In [1]: import numpy as np

In [2]: import numpy.linalg as la

In [3]: np.set_printoptions(suppress=True, linewidth=160)

In [4]: def rd(a):
   ...:     return np.round(a, 2) + 0
   ...: 

In [5]: basis = np.array([[5, 1, 0], [1, 0, 2]])

In [6]: J = np.repeat(basis, 22 // 2, axis=0)

In [7]: rng = np.random.default_rng(515113)

In [8]: J = J + 0.02 * rng.normal(size=J.shape)

In [9]: rd(J)
Out[9]: 
array([[ 5.01,  0.96,  0.  ],
       [ 4.97,  0.99,  0.  ],
       [ 5.01,  0.99,  0.02],
       [ 4.97,  0.98, -0.04],
       [ 4.99,  1.04,  0.04],
       [ 4.99,  0.99, -0.06],
       [ 5.02,  0.99,  0.04],
       [ 5.  ,  1.01,  0.02],
       [ 4.99,  1.01,  0.02],
       [ 5.  ,  0.99,  0.03],
       [ 5.03,  0.99,  0.  ],
       [ 1.  , -0.01,  2.03],
       [ 1.  ,  0.01,  2.02],
       [ 1.  , -0.01,  1.99],
       [ 0.96,  0.03,  2.02],
       [ 1.  , -0.03,  1.98],
       [ 1.02,  0.01,  2.01],
       [ 1.03,  0.07,  2.04],
       [ 1.01, -0.03,  2.03],
       [ 0.99,  0.04,  2.03],
       [ 1.02, -0.01,  1.98],
       [ 1.  , -0.03,  1.99]])

In [10]: C2 = np.cov(J, rowvar=False)

In [11]: np.argwhere(np.triu(np.abs(np.corrcoef(J.T)) > 0.8, 1))
Out[11]: 
array([[0, 1],
       [0, 2],
       [1, 2]])

In [12]: rd(np.median(J, axis=0))
Out[12]: array([3.  , 0.51, 1.01])

In [13]: C2.shape
Out[13]: (3, 3)

In [14]: rd(np.corrcoef(J.T))
Out[14]: 
array([[ 1.,  1., -1.],
       [ 1.,  1., -1.],
       [-1., -1.,  1.]])

In [15]: K = np.array([[0, -2, 1], [4, 1, 3], [1, 0, -4], [-1, 1, 2]])

In [16]: K[-1] = K[0] + -2 * K[1]

In [17]: K
Out[17]: 
array([[ 0, -2,  1],
       [ 4,  1,  3],
       [ 1,  0, -4],
       [-8, -4, -5]])

In [18]: K.sum(axis=0)
Out[18]: array([-3, -5, -5])

In [19]: np.unravel_index(np.abs(K).argmax(), K.shape)
Out[19]: (np.int64(3), np.int64(0))

In [20]: K.mean(axis=0)
Out[20]: array([-0.75, -1.25, -1.25])

In [21]: K.shape
Out[21]: (4, 3)

In [22]: q, evecs = la.qr(K[:, :1])[0], la.qr(K[:, 1:])[0]

In [23]: sigma = la.svd(q.T @ evecs, compute_uv=False)

In [24]: (sigma > 0.9).sum()
Out[24]: np.int64(1)

In [25]: rd(np.degrees(np.arccos(sigma.clip(0, 1))))
Out[25]: array([25.02])

In [26]: B = np.array([[-9, 8], [2, -3]])

In [27]: basis = np.kron(B, K)

In [28]: rd(la.norm(basis, 2)), rd(la.norm(B, 2) * la.norm(K, 2))
Out[28]: (np.float64(143.96), np.float64(143.96))

In [29]: basis
Out[29]: 
array([[  0,  18,  -9,   0, -16,   8],
       [-36,  -9, -27,  32,   8,  24],
       [ -9,   0,  36,   8,   0, -32],
       [ 72,  36,  45, -64, -32, -40],
       [  0,  -4,   2,   0,   6,  -3],
       [  8,   2,   6, -12,  -3,  -9],
       [  2,   0,  -8,  -3,   0,  12],
       [-16,  -8, -10,  24,  12,  15]])
